% python3 -q
>>> import numpy as np
>>> np.set_printoptions(precision=2, suppress=True, linewidth=140, sign=" ")
>>> K = np.load("dump.npy")
>>> K
array([[ 1,  0,  0,  0,  0],
       [ 0,  0,  0,  0,  0],
       [ 0,  0,  3,  0,  0],
       [ 0,  0,  0, -1,  0],
       [ 0,  0,  0,  0, -1]])
>>> rng = np.random.default_rng(3431)
>>> idx = rng.permutation(5)
>>> idx
array([ 4,  3,  1,  0,  2])
>>> Y = K[idx][:, idx]
>>> np.diag(Y)
array([-1, -1,  0,  1,  3])
>>> np.sort(np.abs(np.linalg.eigvals(Y)))
array([ 0.,  1.,  1.,  1.,  3.])
>>> Y
array([[-1,  0,  0,  0,  0],
       [ 0, -1,  0,  0,  0],
       [ 0,  0,  0,  0,  0],
       [ 0,  0,  0,  1,  0],
       [ 0,  0,  0,  0,  3]])
>>> F = np.load("mat.npy")
>>> F
array([[-3, -1, -2,  2,  2,  1,  1],
       [-1, -2, -2, -1, -2, -2,  2],
       [ 2,  0,  0,  3, -1,  3,  0],
       [ 0, -3, -3, -1,  3,  3,  0],
       [-2,  0, -2,  0,  1,  2, -1],
       [ 1, -2, -2, -2, -1,  2,  0],
       [-1,  3,  1,  3,  1,  1,  0]])
>>> idx = rng.permutation(7)
>>> idx
array([ 3,  4,  1,  6,  0,  2,  5])
>>> Y = F[idx][:, idx]
>>> Y
array([[-1,  3, -3,  0,  0, -3,  3],
       [ 0,  1,  0, -1, -2, -2,  2],
       [-1, -2, -2,  2, -1, -2, -2],
       [ 3,  1,  3,  0, -1,  1,  1],
       [ 2,  2, -1,  1, -3, -2,  1],
       [ 3, -1,  0,  0,  2,  0,  3],
       [-2, -1, -2,  0,  1, -2,  2]])
>>> np.diag(Y)
array([-1,  1, -2,  0, -3,  0,  2])
>>> np.sort(np.abs(np.linalg.eigvals(Y)))
array([ 1.16,  1.16,  2.32,  3.33,  3.33,  4.59,  4.59])
>>> np.trace(Y)
np.int64(-3)
>>> np.linalg.norm(F, axis=1)
array([ 4.9 ,  4.69,  4.8 ,  6.08,  3.74,  4.24,  4.69])
>>> round(np.linalg.norm(F[4] - F[6]), 2)
np.float64(5.48)
>>> F[4] @ F[6]
np.int64(3)
>>> round(np.linalg.norm(F, 2), 2)
np.float64(8.02)
>>> m1 = np.load("sample10.npy")
>>> m1
array([[-2.,  0., -3.,  0., -3.,  0.],
       [ 0., -2.,  0., -3.,  0., -3.],
       [-3.,  0., -2.,  0., -3.,  0.],
       [ 0., -3.,  0., -2.,  0., -3.],
       [-3.,  0., -3.,  0., -2.,  0.],
       [ 0., -3.,  0., -3.,  0., -2.]])
>>> O, Rm = np.linalg.qr(m1)
>>> np.round(abs(Rm[0, 0]), 2), round(float(np.linalg.norm(m1[:, 0])), 2)
(np.float64(4.69), 4.69)
>>> np.allclose(Rm.T @ Rm, m1.T @ m1)
True
>>> O.shape, Rm.shape
((6, 6), (6, 6))
>>> O
array([[-0.43,  0.  ,  0.78,  0.  , -0.46,  0.  ],
       [ 0.  , -0.43,  0.  ,  0.78,  0.  , -0.46],
       [-0.64,  0.  , -0.62,  0.  , -0.46,  0.  ],
       [ 0.  , -0.64, -0.  , -0.62,  0.  , -0.46],
       [-0.64,  0.  ,  0.1 , -0.  ,  0.76,  0.  ],
       [ 0.  , -0.64, -0.  ,  0.1 , -0.  ,  0.76]])
>>> np.abs(np.diag(Rm))
array([ 4.69,  4.69,  1.4 ,  1.4 ,  1.22,  1.22])
>>> O, vecs = np.linalg.qr(m1[:, :5])[0], np.linalg.qr(m1[:, 5:])[0]
>>> s = np.linalg.svd(O.T @ vecs, compute_uv=False)
>>> round(np.linalg.norm(O @ O.T - vecs @ vecs.T, 2), 2)
np.float64(1.0)
>>> s
array([ 0.97])
>>> mat = np.load("test1.npy")
>>> mat
array([[ 0,  0,  0,  0,  0],
       [ 4,  0, -2,  1,  0],
       [ 0,  0,  0, -2,  3],
       [ 0,  3, -2,  0,  2],
       [ 0,  0,  0, -1, -1]])
>>> rk = np.linalg.matrix_rank(mat)
>>> rk
np.int64(4)
>>> N = np.linalg.svd(mat)[2][rk:].T
>>> np.round(mat @ N, 2) + 0
array([[ 0.],
       [ 0.],
       [ 0.],
       [ 0.],
       [ 0.]])
>>> np.round(N[:, 0] / N[np.abs(N[:, 0]).round(6).argmax(), 0], 2) + 0
array([ 0.5 ,  0.67,  1.  ,  0.  ,  0.  ])
>>> np.round(N @ N.T, 2) + 0
array([[ 0.15,  0.2 ,  0.3 ,  0.  ,  0.  ],
       [ 0.2 ,  0.26,  0.39,  0.  ,  0.  ],
       [ 0.3 ,  0.39,  0.59,  0.  ,  0.  ],
       [ 0.  ,  0.  ,  0.  ,  0.  ,  0.  ],
       [ 0.  ,  0.  ,  0.  ,  0.  ,  0.  ]])
>>> np.allclose(mat @ N, 0)
True
>>> np.allclose(mat[:-1].T @ np.linalg.lstsq(mat[:-1].T, mat[-1])[0], mat[-1])
False
>>> np.abs(np.diag(np.linalg.qr(mat)[1])) > 1e-9
array([ True,  True, False,  True, False])
>>> np.unique(mat.round(6), axis=0).shape
(5, 5)
>>> np.round(mat @ np.linalg.pinv(mat) @ mat, 2) + 0
array([[ 0.,  0.,  0.,  0.,  0.],
       [ 4.,  0., -2.,  1.,  0.],
       [ 0.,  0.,  0., -2.,  3.],
       [ 0.,  3., -2.,  0.,  2.],
       [ 0.,  0.,  0., -1., -1.]])
>>> round(float(np.linalg.det(mat.T)), 2)
0.0
>>> np.poly(mat)
array([  1.,   1.,  -5., -25., -30.,   0.])
>>> round(float(np.linalg.det(2 * mat)), 2), round(np.linalg.det(mat), 2)
(0.0, np.float64(0.0))
>>> np.linalg.eigvals(mat)
array([ 3.4 +0.j  , -1.39+1.88j, -1.39-1.88j, -1.62+0.j  ,  0.  +0.j  ])
>>> round(np.linalg.eigvals(mat).sum().real, 2)
np.float64(-1.0)
>>> np.einsum("ij,ji->", mat, mat)
np.int64(11)
>>> np.einsum("ii->", mat)
np.int64(-1)
>>> left, s, vt = np.linalg.svd(mat)
>>> vecs = vt[:(s > 1e-8).sum()]
>>> x = mat[3] + 2 * mat[2] + rng.integers(2) * np.eye(5)[2]
>>> x
array([ 0.,  3., -2., -4.,  8.])
>>> np.linalg.matrix_rank(np.vstack([mat, x]))
np.int64(4)
>>> np.diag(vecs.T @ vecs)
array([ 0.85,  0.74,  0.41,  1.  ,  1.  ])
>>> left, s, vt = np.linalg.svd(mat)
>>> np.argmax(s[:-1] / (s[1:] + 1e-6)) + 1
np.int64(4)
>>> Y = left[:, :4] @ np.diag(s[:4]) @ vt[:4]
>>> Y.round(2) + 0
array([[ 0.,  0.,  0.,  0.,  0.],
       [ 4.,  0., -2.,  1.,  0.],
       [ 0.,  0.,  0., -2.,  3.],
       [ 0.,  3., -2.,  0.,  2.],
       [ 0.,  0.,  0., -1., -1.]])
>>> round(float(np.linalg.norm(mat - Y) / np.linalg.norm(mat)), 2)
0.0
>>> W0 = np.loadtxt("x.csv", delimiter=",")
>>> W0
array([[ 0.5 ,  0.  ,  0.87],
       [ 0.  ,  1.  ,  0.  ],
       [-0.87,  0.  ,  0.5 ]])
>>> Y = np.linalg.invert(W0)
Traceback (most recent call last):
  File "<python-input-69>", line 1, in <module>
    Y = np.linalg.invert(W0)
        ^^^^^^^^^^^^^^^^
AttributeError: module 'numpy.linalg' has no attribute 'invert'
>>> Y = np.linalg.inv(W0)
>>> np.linalg.det(W0) * Y
array([[ 0.5 , -0.  , -0.87],
       [ 0.  ,  1.  ,  0.  ],
       [ 0.87,  0.  ,  0.5 ]])
>>> (np.abs(Y) > 1e-9).astype(int)
array([[ 1,  0,  1],
       [ 0,  1,  0],
       [ 1,  0,  1]])
>>> np.linalg.inv(Y)
array([[ 0.5 ,  0.  ,  0.87],
       [ 0.  ,  1.  ,  0.  ],
       [-0.87, -0.  ,  0.5 ]])
>>> np.einsum("ii->", W0)
np.float64(2.0)
>>> np.linalg.eigvals(W0)
array([ 0.5+0.87j,  0.5-0.87j,  1. +0.j  ])
>>> np.kron(np.eye(2, dtype=int), W0)
array([[ 0.5 ,  0.  ,  0.87,  0.  ,  0.  ,  0.  ],
       [ 0.  ,  1.  ,  0.  ,  0.  ,  0.  ,  0.  ],
       [-0.87,  0.  ,  0.5 , -0.  ,  0.  ,  0.  ],
       [ 0.  ,  0.  ,  0.  ,  0.5 ,  0.  ,  0.87],
       [ 0.  ,  0.  ,  0.  ,  0.  ,  1.  ,  0.  ],
       [-0.  ,  0.  ,  0.  , -0.87,  0.  ,  0.5 ]])
>>> round(np.linalg.eigvals(W0).sum().real, 2)
np.float64(2.0)
>>> feats = np.array([[2, 6, 9, 1],
...     [4, 6, 7, 3],
...     [8, 7, 9, 7],
...     [5, 0, 0, 9],
...     [0, 8, 1, 4],
...     [1, 0, 9, 7]])
>>> feats[:, 3] = 2 * feats[:, 0]
>>> feats
array([[  2,   6,   9,   4],
       [  4,   6,   7,   8],
       [  8,   7,   9,  16],
       [  5,   0,   0,  10],
       [  0,   8,   1,   0],
       [  1,   0,   9,   2]])
>>> T = np.stack([mat, -2 * mat, mat[::-1]])
>>> (T @ mat.T).shape
(3, 5, 5)
>>> rk = np.linalg.matrix_rank(feats)
>>> rk
np.int64(3)
>>> N = np.linalg.svd(feats)[2][rk:].T
>>> np.round(N[:, 0] / N[np.abs(N[:, 0]).round(6).argmax(), 0], 2) + 0
array([ 1. ,  0. ,  0. , -0.5])
>>> np.linalg.matrix_rank(feats.T @ feats), np.linalg.matrix_rank(feats @ feats.T)
(np.int64(3), np.int64(3))
>>> Y = feats[0, 0] * feats[1:] - np.outer(feats[1:, 0], feats[0])
>>> Y
array([[  0, -12, -22,   0],
       [  0, -34, -54,   0],
       [  0, -30, -45,   0],
       [  0,  16,   2,   0],
       [  0,  -6,   9,   0]])
>>> np.flatnonzero(~Y.round(6).any(axis=1))
array([], dtype=int64)
>>> feats[:, 0] / feats[0, 0]
array([ 1. ,  2. ,  4. ,  2.5,  0. ,  0.5])
>>> np.linalg.matrix_rank(Y), np.linalg.matrix_rank(feats)
(np.int64(2), np.int64(3))
>>> feats.ravel(order="F")
array([  2,   4,   8,   5,   0,   1,   6,   6,   7,   0,   8,   0,   9,   7,   9,   0,   1,   9,   4,   8,  16,  10,   0,   2])
>>> feats.reshape(-1, 2)
array([[  2,   6],
       [  9,   4],
       [  4,   6],
       [  7,   8],
       [  8,   7],
       [  9,  16],
       [  5,   0],
       [  0,  10],
       [  0,   8],
       [  1,   0],
       [  1,   0],
       [  9,   2]])
>>> T = feats.reshape(6, 2, -1)
>>> T.shape
(6, 2, 2)
>>> T[:, 0]
array([[ 2,  6],
       [ 4,  6],
       [ 8,  7],
       [ 5,  0],
       [ 0,  8],
       [ 1,  0]])
>>> np.einsum("ihd,ihd->ih", T, T)
array([[  40,   97],
       [  52,  113],
       [ 113,  337],
       [  25,  100],
       [  64,    1],
       [   1,   85]])
>>> T.sum(axis=1)
array([[ 11,  10],
       [ 11,  14],
       [ 17,  23],
       [  5,  10],
       [  1,   8],
       [ 10,   2]])
>>> np.swapaxes(T, 1, 2)[4]
array([[ 0,  1],
       [ 8,  0]])
>>> (F - F.T) / 2
array([[ 0. ,  0. , -2. ,  1. ,  2. ,  0. ,  1. ],
       [ 0. ,  0. , -1. ,  1. , -1. ,  0. , -0.5],
       [ 2. ,  1. ,  0. ,  3. ,  0.5,  2.5, -0.5],
       [-1. , -1. , -3. ,  0. ,  1.5,  2.5, -1.5],
       [-2. ,  1. , -0.5, -1.5,  0. ,  1.5, -1. ],
       [ 0. ,  0. , -2.5, -2.5, -1.5,  0. , -0.5],
       [-1. ,  0.5,  0.5,  1.5,  1. ,  0.5,  0. ]])
>>> np.linalg.matrix_power(F, 4)
array([[  84,  127,  218,   46, -117, -216,   27],
       [ -11,  -11,  -29,  -54,  261,  129,  -46],
       [  43,  -50,   -4, -167, -291, -162,    7],
       [  63,  216,  330,  160, -150, -312,   57],
       [  94,  -37,   43,  242, -107,  -69,  144],
       [  21,  -12,   15,  102,   48,   10,   51],
       [  40,  -39,  -11,    6, -246, -108,   51]])
>>> np.sort(np.abs(np.linalg.eigvals(F)))
array([ 1.16,  1.16,  2.32,  3.33,  3.33,  4.59,  4.59])
>>> assert F == F.T
Traceback (most recent call last):
  File "<python-input-104>", line 1, in <module>
    assert F == F.T
           ^^^^^^^^
ValueError: The truth value of an array with more than one element is ambiguous. Use a.any() or a.all()
>>> F @ F
array([[  2,   0,  -3, -12,   6,   6,  -7],
       [  1,  18,  19,   5,   3, -12,  -3],
       [ -1, -17, -17,  -5,   9,  15,   3],
       [ -6,   3,  -3, -11,   6,   6,  -9],
       [  3,  -5,  -3, -17,  -4,  -3,  -3],
       [ -1,   5,   6,  -4,  -1,  -5,  -2],
       [  1, -16, -17,  -7,   0,   9,   4]])
>>> F.inv()
Traceback (most recent call last):
  File "<python-input-106>", line 1, in <module>
    F.inv()
    ^^^^^
AttributeError: 'numpy.ndarray' object has no attribute 'inv'
>>> np.round(np.linalg.det(F), 2)
np.float64(-729.0)
>>> np.trace(F)
np.int64(-3)
